% python3 -q
>>> import numpy as np
>>> np.set_printoptions(suppress=True, linewidth=200)
>>> data = np.load("a.npy")
>>> print(data)
[[  1.289  40.217  80.7    97.701 159.83    2.468  78.595  -1.024]
 [  0.296  41.456  80.648 101.997 159.284  -0.185  79.368   1.064]
 [ -0.671  39.742  80.2    96.935 161.207   0.02   79.994   0.002]
 [ -0.871  39.552  80.04  100.985 161.407   0.586  78.473  -0.711]
 [  0.634  40.174  79.562 100.191 160.003   1.093  79.647  -1.079]
 [  1.402  39.219  78.945 100.31  161.062  -0.518  78.825   1.017]
 [ -0.78   39.9    79.121 100.661 159.722  -0.592  80.696   0.766]
 [ -2.519  39.632  80.724  98.555 161.618   0.67   79.024  -1.541]
 [  0.348  41.152  80.838  99.778 159.739  -1.604  80.252  -0.241]
 [  0.535  40.247  79.89   99.714 161.353   0.176  78.97    0.526]
 [  1.348  38.433  78.625  99.894 159.969   0.68   80.036  -1.497]
 [ -0.471  41.809  80.47  100.293 158.587   0.923  79.691  -0.712]]
>>> f, v = data[0], data[10]
>>> print(round(float(f @ v), 3))
49513.665
>>> pr = (f @ v) / (f @ f) * f
>>> print(np.round(v - pr, 3))
[ 0.056 -1.871 -2.249  1.982 -0.206 -1.793  1.271 -0.471]
>>> print(round((v - pr) @ f, 3))
-0.0
>>> f = np.array([1, 4, 7, 2, 7])
>>> v = np.array([2, 0, 1, 1, 0, 0])
>>> arr = f[:, None] + v[None, :]
>>> print(arr)
[[3 1 2 2 1 1]
 [6 4 5 5 4 4]
 [9 7 8 8 7 7]
 [4 2 3 3 2 2]
 [9 7 8 8 7 7]]
>>> f = np.array([0, 0])
>>> print(np.convolve(arr[3], f))
[0 0 0 0 0 0 0]
>>> print(np.polyval(f, arr[3]))
[0 0 0 0 0 0]
>>> print(np.round(np.linalg.norm(data, 2) / np.linalg.norm(data), 3))
1.0
>>> print(np.linalg.matrix_rank(data, rtol=0.1))
1
>>> print(np.linalg.cond(data) > 100)
True
>>> print([round(float(x), 3) for x in np.linalg.svd(data, compute_uv=False)[:3]])
[774.391, 5.548, 4.245]
>>> left, s, Vt = np.linalg.svd(arr)
>>> vecs = Vt[:(s > 1e-8).sum()]
>>> rng = np.random.default_rng(355)
>>> vec = arr[4] + 3 * arr[2] + rng.integers(2) * np.eye(6)[5]
>>> print(vec)
[36. 28. 32. 32. 28. 28.]
>>> print(round(float(np.linalg.norm(vec - vecs.T @ vecs @ vec)), 3))
0.0
>>> left, s, Vt = np.linalg.svd(data)
>>> print(s.round(3))
[774.391   5.548   4.245   3.896   3.299   2.797   1.636   0.678]
>>> print(np.argmax(s[:-1] / (s[1:] + 1e-6)) + 1)
1
>>> other = left[:, :1] @ np.diag(s[:1]) @ Vt[:1]
>>> print(np.linalg.matrix_rank(data, rtol=0.05))
1
>>> print(round(np.linalg.norm(data - other, 2), 3), round(s[1], 3))
5.548 5.548
>>> print(np.linalg.matrix_rank(other))
1
>>> print(round(float(np.linalg.norm(data - other) / np.linalg.norm(data)), 3))
0.012
